% python3 -q
>>> import numpy as np
>>> np.set_printoptions(precision=2, suppress=True, linewidth=160)
>>> def tidy(a):
...     return np.round(a, 2) + 0
... 
>>> K = np.load("case9.npy")
>>> K
array([[ 0.3 ,  0.4 , -1.  , -0.5 , -0.2 ,  1.  ,  2.  , -0.3 ],
       [ 0.4 , -0.3 , -1.  , -0.2 , -1.1 , -0.2 , -0.39, -0.1 ],
       [-0.6 , -0.4 ,  2.  , -0.2 ,  0.8 , -0.4 , -0.74, -0.8 ],
       [-1.  , -0.5 , -0.6 , -0.2 ,  1.4 , -0.2 , -0.47, -0.5 ],
       [-1.6 ,  0.2 ,  0.4 , -0.1 ,  0.1 ,  0.8 ,  1.67,  2.1 ],
       [ 1.  , -1.2 ,  0.9 ,  0.2 , -1.4 , -0.3 , -0.62, -1.1 ],
       [-1.4 ,  0.6 , -0.5 , -0.2 ,  0.7 ,  0.7 ,  1.39, -0.7 ],
       [-0.7 ,  0.8 , -0.6 ,  0.6 ,  1.  ,  0.2 ,  0.39, -1.4 ],
       [ 0.7 ,  0.8 ,  0.5 ,  0.6 ,  1.1 ,  0.1 ,  0.19,  0.6 ],
       [-0.4 ,  0.  ,  0.2 , -0.3 ,  1.1 , -0.9 , -1.75, -0.6 ],
       [ 0.6 ,  1.3 , -1.9 , -0.7 , -0.2 ,  0.7 ,  1.4 , -1.2 ],
       [-0.5 , -1.1 ,  0.7 ,  2.2 , -0.1 , -0.3 , -0.61,  1.8 ],
       [ 0.8 , -0.4 , -0.8 ,  0.4 ,  1.4 ,  0.1 ,  0.15, -0.6 ],
       [ 1.4 ,  1.4 , -1.1 , -0.2 ,  0.  ,  0.4 ,  0.79,  0.3 ],
       [ 0.3 , -0.5 ,  0.2 , -2.8 , -1.7 , -0.7 , -1.45, -1.8 ],
       [-2.4 ,  0.5 , -0.6 , -1.2 ,  0.  ,  0.  ,  0.02,  0.1 ],
       [ 0.2 , -1.2 ,  2.2 , -1.4 , -0.8 ,  0.9 ,  1.79,  1.5 ],
       [-0.7 , -1.  ,  0.  ,  0.3 ,  1.2 ,  1.4 ,  2.78,  1.  ],
       [-0.3 ,  0.7 ,  1.5 , -0.9 , -1.2 , -0.6 , -1.15, -0.1 ],
       [-0.1 , -0.4 ,  0.8 , -0.7 , -0.9 ,  0.8 ,  1.58,  0.  ],
       [ 1.4 ,  0.6 ,  0.5 , -0.7 ,  1.7 , -0.2 , -0.33,  0.9 ],
       [ 1.3 ,  0.5 , -1.1 ,  2.3 ,  0.  ,  0.  , -0.06,  1.  ],
       [-0.2 ,  0.8 ,  0.6 ,  0.  , -1.  , -0.7 , -1.39,  1.5 ],
       [-0.6 ,  0.8 , -0.2 ,  0.  , -0.4 , -0.2 , -0.36, -0.6 ],
       [ 0.6 , -0.2 , -1.7 , -0.5 , -0.1 ,  0.4 ,  0.79, -1.  ],
       [ 0.7 ,  0.3 ,  1.  , -0.6 , -1.2 , -1.6 , -3.3 , -0.5 ],
       [ 0.  , -1.6 , -0.9 ,  1.1 ,  0.5 ,  0.8 ,  1.52, -1.5 ],
       [-0.3 ,  0.  ,  0.5 ,  1.  ,  0.7 , -1.9 , -3.83, -1.2 ]])
>>> Xs = (K - K.mean(axis=0)) / K.std(axis=0)
>>> tidy(Xs.std(axis=0))
array([1., 1., 1., 1., 1., 1., 1., 1.])
>>> np.argwhere(np.abs(Xs) > 2)
array([[ 4,  7],
       [11,  3],
       [14,  3],
       [15,  0],
       [16,  2],
       [21,  3],
       [25,  5],
       [25,  6],
       [26,  1],
       [27,  5],
       [27,  6]])
>>> b = np.linalg.lstsq(np.delete(Xs, 1, axis=1), Xs[:, 1])[0]
>>> np.abs(b).argmax()
np.int64(4)
>>> tidy(b)
array([  0.11,  -0.62,  -0.21,   0.04, -15.13,  14.76,   0.24])
